$ ipython --no-banner

In [1]: import numpy as np

In [2]: import numpy.linalg as la

In [3]: np.set_printoptions(precision=3, suppress=True, linewidth=200, sign=" ")

In [4]: F = np.loadtxt("arr.csv", delimiter=",")

In [5]: F
Out[5]: 
array([[ 1.,  2.,  1.,  1.],
       [ 0.,  0.,  1.,  1.],
       [ 0.,  0.,  1.,  0.],
       [ 0.,  0.,  0.,  0.]])

In [6]: # looks like rank 3

In [7]: print(round(float(la.det(F.T)), 3))
0.0

In [8]: np.round(la.det(2 * F), 3), round(float(la.det(F)), 3)
Out[8]: (np.float64(0.0), 0.0)

In [9]: W0 = np.array([[2, 4, 4, 2], [5, 3, 2, 5], [2, 1, 0, 1], [-3, 1, 2, -3]])

In [10]: W0
Out[10]: 
array([[ 2,  4,  4,  2],
       [ 5,  3,  2,  5],
       [ 2,  1,  0,  1],
       [-3,  1,  2, -3]])

In [11]: # null space of dimension 1

In [12]: round(la.det(W0[::-1]), 3)
Out[12]: np.float64(0.0)

In [13]: round(float(la.det(W0.T)), 3)
Out[13]: -0.0

In [14]: np.einsum("ij,ji->", W0, W0)
Out[14]: np.int64(84)

In [15]: round(float(la.eigvals(W0).sum().real), 3)
Out[15]: 2.0

In [16]: np.round(la.eigvals(W0), 3) + 0
Out[16]: array([ 7.756, -4.786, -0.97 ,  0.   ])

In [17]: np.round(W0 @ la.pinv(W0) @ W0, 3) + 0
Out[17]: 
array([[ 2.,  4.,  4.,  2.],
       [ 5.,  3.,  2.,  5.],
       [ 2.,  1.,  0.,  1.],
       [-3.,  1.,  2., -3.]])

In [18]: print(round(float(np.trace(la.pinv(W0) @ W0)), 3))
3.0

In [19]: np.abs(np.diag(la.qr(W0)[1])) > 1e-9
Out[19]: array([ True,  True,  True, False])

In [20]: rng = np.random.default_rng(15)

In [21]: idx = rng.permutation(4)

In [22]: idx
Out[22]: array([ 0,  2,  3,  1])

In [23]: Y = W0[idx][:, idx]

In [24]: round(float(la.det(Y)), 3), np.round(la.det(W0[idx]), 3)
Out[24]: (0.0, np.float64(0.0))

In [25]: np.round(np.sort(np.abs(la.eigvals(Y))), 3) + 0
Out[25]: array([ 0.   ,  0.97 ,  4.786,  7.756])

In [26]: np.diag(Y)
Out[26]: array([ 2,  0, -3,  3])

In [27]: np.trace(Y)
Out[27]: np.int64(2)

In [28]: np.allclose(Y, W0)
Out[28]: False

In [29]: arr = np.load("sample2.npy")

In [30]: arr
Out[30]: 
array([[ 0.5  ,  0.25 ,  0.25 ],
       [ 0.5  ,  0.25 ,  0.25 ],
       [ 0.286,  0.143,  0.571]])

In [31]: # rank 2

In [32]: np.allclose(arr[:-1].T @ la.lstsq(arr[:-1].T, arr[-1])[0], arr[-1])
Out[32]: False

In [33]: la.lstsq(arr[:-1].T, arr[-1])[2]
Out[33]: np.int32(1)

In [34]: print(round(np.trace(la.pinv(arr) @ arr), 3))
2.0

In [35]: np.unique(arr.round(6), axis=0).shape
Out[35]: (2, 3)

In [36]: np.abs(np.diag(la.qr(arr)[1])) > 1e-9
Out[36]: array([ True, False,  True])

In [37]: arr @ la.pinv(arr) @ arr
Out[37]: 
array([[ 0.5  ,  0.25 ,  0.25 ],
       [ 0.5  ,  0.25 ,  0.25 ],
       [ 0.286,  0.143,  0.571]])
